>>> import numpy as np
>>> from numpy import linalg as LA
>>> np.set_printoptions(precision=2, suppress=True, linewidth=160)
>>> X = np.load("out3.npy")
>>> X
array([[1, 0, 1],
       [2, 0, 2],
       [2, 1, 0],
       [1, 0, 2]])
>>> def softmax(z):
...     e = np.exp(z - z.max(axis=-1, keepdims=True))
...     return e / e.sum(axis=-1, keepdims=True)
... 
>>> softmax(X[2] + 5)
array([0.67, 0.24, 0.09])
>>> np.round(softmax(10 * X[2]), 2) + 0
array([1., 0., 0.])
>>> att = X @ X.T / np.sqrt(3)
>>> softmax(att).round(6).argmax(axis=1)
array([1, 1, 2, 1])
>>> LA.svd(X, compute_uv=False)
array([4.08, 1.8 , 0.3 ])
>>> round(LA.norm(X), 2)
np.float64(4.47)
>>> X.sum(axis=1)
array([2, 4, 3, 3])
>>> X[4]
Traceback (most recent call last):
  File "<python-input-13>", line 1, in <module>
    X[4]
    ~^^^
IndexError: index 4 is out of bounds for axis 0 with size 4
>>> np.abs(X).max()
np.int64(2)
>>> np.diff(X, axis=0)
array([[ 1,  0,  1],
       [ 0,  1, -2],
       [-1, -1,  2]])
>>> O, vecs = LA.qr(X[:, :1])[0], LA.qr(X[:, 1:])[0]
>>> sigma = LA.svd(O.T @ vecs, compute_uv=False)
>>> (sigma > 0.9).sum()
np.int64(1)
>>> round(float(LA.norm(O @ O.T - vecs @ vecs.T, 2)), 2)
1.0
>>> A = np.array([[-40, -30, 16, 12],
...     [-45, -30, 18, 12],
...     [-32, -24, 8, 6],
...     [-36, -24, 9, 6]])
>>> rng = np.random.default_rng(905971)
>>> idx = rng.permutation(4)
>>> out = A[:, idx] * rng.choice([-1, 1], 4)
>>> out
array([[-12,  30,  16, -40],
       [-12,  30,  18, -45],
       [ -6,  24,   8, -32],
       [ -6,  24,   9, -36]])
>>> left, _, VT = LA.svd(A.T @ out)
>>> np.round(LA.lstsq(A, out)[0], 2) + 0
array([[ 0.,  0.,  0.,  1.],
       [ 0., -1.,  0.,  0.],
       [ 0.,  0.,  1.,  0.],
       [-1.,  0.,  0.,  0.]])
>>> idx
array([3, 1, 2, 0])
>>> M = np.array([[-1, 2, -3, 2], [1, -1, 0, 3], [1, 1, -1, 3], [-2, 1, -1, 1]])
>>> M
array([[-1,  2, -3,  2],
       [ 1, -1,  0,  3],
       [ 1,  1, -1,  3],
       [-2,  1, -1,  1]])
>>> x = np.array([-3, -3, 1, 3])
>>> rhs = M @ x
>>> rhs
array([0, 9, 2, 5])
>>> LA.solve(M, rhs)
array([-3., -3.,  1.,  3.])
>>> np.round(LA.solve(M, M[:, 3]), 2) + 0
array([0., 0., 0., 1.])
>>> LA.solve(M, 2 * rhs)
array([-6., -6.,  2.,  6.])
>>> O = M.astype(float).copy()
>>> for j in range(4):
...     O[:, j] -= O[:, :j] @ (O[:, :j].T @ O[:, j])
...     O[:, j] /= LA.norm(O[:, j])
... 
>>> np.round(O.T @ O, 2) + 0
array([[1., 0., 0., 0.],
       [0., 1., 0., 0.],
       [0., 0., 1., 0.],
       [0., 0., 0., 1.]])
>>> np.round(O.T @ M, 2) + 0
array([[ 2.65, -1.51,  1.51,  0.76],
       [ 0.  ,  2.17, -2.63,  2.83],
       [ 0.  ,  0.  ,  1.34, -2.76],
       [ 0.  ,  0.  ,  0.  ,  2.6 ]])
>>> W0 = np.load("arr.npy")
>>> W0
array([[-1.76, -1.56, -3.23],
       [ 0.7 , -3.68,  1.39],
       [-3.52,  0.04,  1.9 ]])
>>> idx = rng.permutation(3)
>>> out = W0[:, idx] * rng.choice([-1, 1], 3)
>>> out
array([[-3.23,  1.56,  1.76],
       [ 1.39,  3.68, -0.7 ],
       [ 1.9 , -0.04,  3.52]])
>>> left, _, VT = LA.svd(W0.T @ out)
>>> np.round(left @ VT, 2) + 0
array([[ 0.,  0., -1.],
       [ 0., -1.,  0.],
       [ 1.,  0.,  0.]])
>>> feats = np.loadtxt("dump.csv", delimiter=",")
>>> feats
array([[  1.35,   3.05,  -7.41],
       [  3.48,   1.74,  -7.86],
       [  2.01,   1.1 ,  -9.11],
       [ -9.35,   0.46,   1.98],
       [  4.37,   2.33,  -7.91],
       [-10.21,   4.59,   2.31],
       [  3.61,   1.34,  -8.42],
       [  1.95,   1.06,  -8.73],
       [-10.54,   1.41,   1.94],
       [  3.56,   2.73,  -8.08],
       [-11.48,   4.31,   1.69],
       [  4.12,   2.8 ,  -8.01],
       [  1.76,   1.85,  -8.04],
       [  2.64,   2.1 ,  -7.76],
       [  1.8 ,   3.47,  -7.75]])
>>> idx = feats[:, 1] > np.median(feats[:, 1])
>>> f = feats[idx].mean(axis=0) - feats[~idx].mean(axis=0)
>>> np.argsort(-np.abs(f).round(6), kind="stable")
array([1, 2, 0])
>>> ang = np.sort(rng.uniform(-2, 2, 27))
>>> data = np.c_[ang, ang ** 2, ang ** 3] @ np.array([[-2, 3, 2], [-3, -2, 2], [0, -3, 0]])
>>> data
array([[ -7.23,   8.13,   3.54],
       [ -4.22,   1.91,   1.77],
       [ -3.71,   1.07,   1.48],
       [ -2.65,  -0.47,   0.88],
       [ -2.02,  -1.2 ,   0.53],
       [ -1.93,  -1.28,   0.49],
       [ -1.63,  -1.57,   0.32],
       [ -0.04,  -2.03,  -0.43],
       [  0.2 ,  -1.74,  -0.5 ],
       [  0.22,  -1.71,  -0.5 ],
       [  0.33,  -1.2 ,  -0.46],
       [  0.33,  -1.11,  -0.44],
       [  0.03,  -0.05,  -0.03],
       [ -0.13,   0.17,   0.13],
       [ -0.13,   0.18,   0.13],
       [ -0.68,   0.57,   0.61],
       [ -0.72,   0.59,   0.65],
       [ -0.85,   0.63,   0.76],
       [ -2.53,   0.31,   2.11],
       [ -4.11,  -0.99,   3.33],
       [ -9.23,  -9.05,   7.12],
       [-11.31, -13.6 ,   8.63],
       [-12.31, -16.01,   9.35],
       [-12.96, -17.65,   9.82],
       [-13.04, -17.85,   9.88],
       [-13.82, -19.89,  10.44],
       [-15.23, -23.79,  11.45]])
>>> out = np.array([[1, 1], [2, 1], [1, 1]])
>>> np.einsum("ij->j", feats)
array([-10.93,  34.34, -81.16])
>>> LA.matrix_rank(np.vstack([feats, out.T]))
np.int64(3)
>>> LA.matrix_rank(feats @ out)
np.int64(2)
>>> np.vstack([feats, out.T]).shape
(17, 3)
>>> arr = np.loadtxt("mat.csv", delimiter=",")
>>> arr
array([[ 90.12, -61.01, -74.5 ],
       [ 86.3 , -58.08, -71.04],
       [ 82.41, -55.1 , -67.55],
       [ 61.17, -39.12, -48.69],
       [ 57.89, -36.7 , -45.82],
       [ 28.36, -15.69, -20.67],
       [ 27.53, -15.13, -19.99],
       [  7.97,  -2.89,  -4.77],
       [  2.18,  -0.13,  -0.94],
       [  1.96,  -0.05,  -0.81],
       [  1.75,   0.02,  -0.69],
       [  0.76,   0.28,  -0.18],
       [  0.13,   0.28,   0.06],
       [  0.79,  -0.47,  -0.24],
       [  0.8 ,  -0.47,  -0.24],
       [  1.63,  -0.09,   0.32],
       [  1.87,   0.74,   1.28],
       [  1.88,   0.85,   1.4 ],
       [  1.88,   1.14,   1.73],
       [  1.83,   1.79,   2.45],
       [ -1.41,  10.62,  12.17],
       [ -5.45,  18.23,  20.51],
       [ -9.76,  25.5 ,  28.48],
       [-10.8 ,  27.19,  30.35],
       [-12.39,  29.73,  33.13],
       [-22.96,  45.8 ,  50.78]])
>>> out = arr + rng.integers(-2, 3, (26, 2)) @ rng.integers(-2, 3, (2, 3))
>>> out
array([[ 92.12, -57.01, -78.5 ],
       [ 83.3 , -60.08, -66.04],
       [ 78.41, -55.1 , -61.55],
       [ 63.17, -43.12, -50.69],
       [ 58.89, -34.7 , -47.82],
       [ 28.36, -23.69, -18.67],
       [ 24.53, -17.13, -14.99],
       [  6.97,  -4.89,  -2.77],
       [  3.18,   1.87,  -2.94],
       [  1.96,   3.95,  -1.81],
       [  0.75,  -1.98,   1.31],
       [  3.76,   2.28,  -5.18],
       [ -0.87,  -5.72,   3.06],
       [ -2.21,  -2.47,   4.76],
       [  3.8 ,   1.53,  -5.24],
       [  4.63,  -2.09,  -3.68],
       [  1.87,   8.74,  -0.72],
       [  5.88,   0.85,  -4.6 ],
       [ -1.12,   3.14,   5.73],
       [  3.83,  -2.21,   0.45],
       [ -0.41,  12.62,  10.17],
       [ -5.45,  26.23,  18.51],
       [ -8.76,  31.5 ,  25.48],
       [-10.8 ,  19.19,  32.35],
       [-13.39,  27.73,  35.13],
       [-24.96,  41.8 ,  54.78]])
>>> np.round(LA.svd(out - arr, compute_uv=False), 2) + 0
array([25.04, 16.73,  0.  ])
>>> out - arr
array([[ 2.,  4., -4.],
       [-3., -2.,  5.],
       [-4.,  0.,  6.],
       [ 2., -4., -2.],
       [ 1.,  2., -2.],
       [ 0., -8.,  2.],
       [-3., -2.,  5.],
       [-1., -2.,  2.],
       [ 1.,  2., -2.],
       [ 0.,  4., -1.],
       [-1., -2.,  2.],
       [ 3.,  2., -5.],
       [-1., -6.,  3.],
       [-3., -2.,  5.],
       [ 3.,  2., -5.],
       [ 3., -2., -4.],
       [ 0.,  8., -2.],
       [ 4.,  0., -6.],
       [-3.,  2.,  4.],
       [ 2., -4., -2.],
       [ 1.,  2., -2.],
       [ 0.,  8., -2.],
       [ 1.,  6., -3.],
       [ 0., -8.,  2.],
       [-1., -2.,  2.],
       [-2., -4.,  4.]])
>>> dist = LA.norm(data[:, None] - data[None], axis=-1)
>>> dist[15].round(6).argsort(kind="stable")[:4]
array([15, 16, 17, 14])
>>> LA.matrix_rank(dist ** 2)
np.int64(5)
>>> dist[:5, :5]
array([[ 0.  ,  7.14,  8.16, 10.1 , 11.1 ],
       [ 7.14,  0.  ,  1.03,  2.99,  4.  ],
       [ 8.16,  1.03,  0.  ,  1.96,  2.98],
       [10.1 ,  2.99,  1.96,  0.  ,  1.02],
       [11.1 ,  4.  ,  2.98,  1.02,  0.  ]])
>>> dist.mean(axis=1).argmax()
np.int64(26)
>>> Xs = arr - arr.mean(axis=0)
>>> vecs = LA.svd(Xs)[2][:2]
>>> out = Xs - Xs @ vecs.T @ vecs
>>> np.round(np.cov(Xs @ vecs.T, rowvar=False), 2) + 0
array([[2717.89,    0.  ],
       [   0.  ,   43.51]])
>>> out.std(axis=0)
array([0.03, 0.27, 0.25])
>>> round(LA.norm(out) / LA.norm(Xs), 2)
np.float64(0.01)
>>> np.diag(vecs.T @ vecs)
array([0.99, 0.47, 0.53])
>>> dist = LA.norm(arr[:, None] - arr[None], axis=-1)
>>> np.unravel_index(dist.round(6).argmax(), dist.shape)
(np.int64(0), np.int64(25))
>>> (dist + 1e9 * np.eye(26)).round(6).argmin(axis=1)
array([ 1,  0,  1,  4,  3,  6,  5,  8,  9, 10,  9, 12, 11, 14, 13, 10, 17, 16, 17, 18, 21, 22, 23, 22, 23, 24])
>>> np.flatnonzero(dist[12] < dist.mean() / 2)
array([ 7,  8,  9, 10, 11, 12, 13, 14, 15, 16, 17, 18, 19, 20])
>>> dist.shape
(26, 26)
>>> dist[:5, :5]
array([[ 0.  ,  5.93, 11.94, 44.54, 49.52],
       [ 5.93,  0.  ,  6.02, 38.61, 43.59],
       [11.94,  6.02,  0.  , 32.59, 37.58],
       [44.54, 38.61, 32.59,  0.  ,  4.99],
       [49.52, 43.59, 37.58,  4.99,  0.  ]])
>>> m1 = np.load("m.npy")
>>> m1
array([[ 1,  0,  0],
       [ 2,  1,  0],
       [-2,  2,  1]])
>>> # triangular: eigenvalues sit on the diagonal
>>> x = np.array([2, 1, 3])
>>> a = np.maximum(arr @ x, 0)
>>> np.tanh(arr @ x)
array([-1.  , -1.  , -1.  , -1.  , -1.  , -1.  , -1.  , -0.85,  0.89,  0.89,  0.9 ,  0.85,  0.62,  0.37,  0.39,  1.  ,  1.  ,  1.  ,  1.  ,  1.  ,  1.  ,
        1.  ,  1.  ,  1.  ,  1.  ,  1.  ])
>>> arr.T @ a
array([-7070.11, 16806.09, 18744.01])
>>> np.flatnonzero(a > 1e-9)
array([ 8,  9, 10, 11, 12, 13, 14, 15, 16, 17, 18, 19, 20, 21, 22, 23, 24, 25])
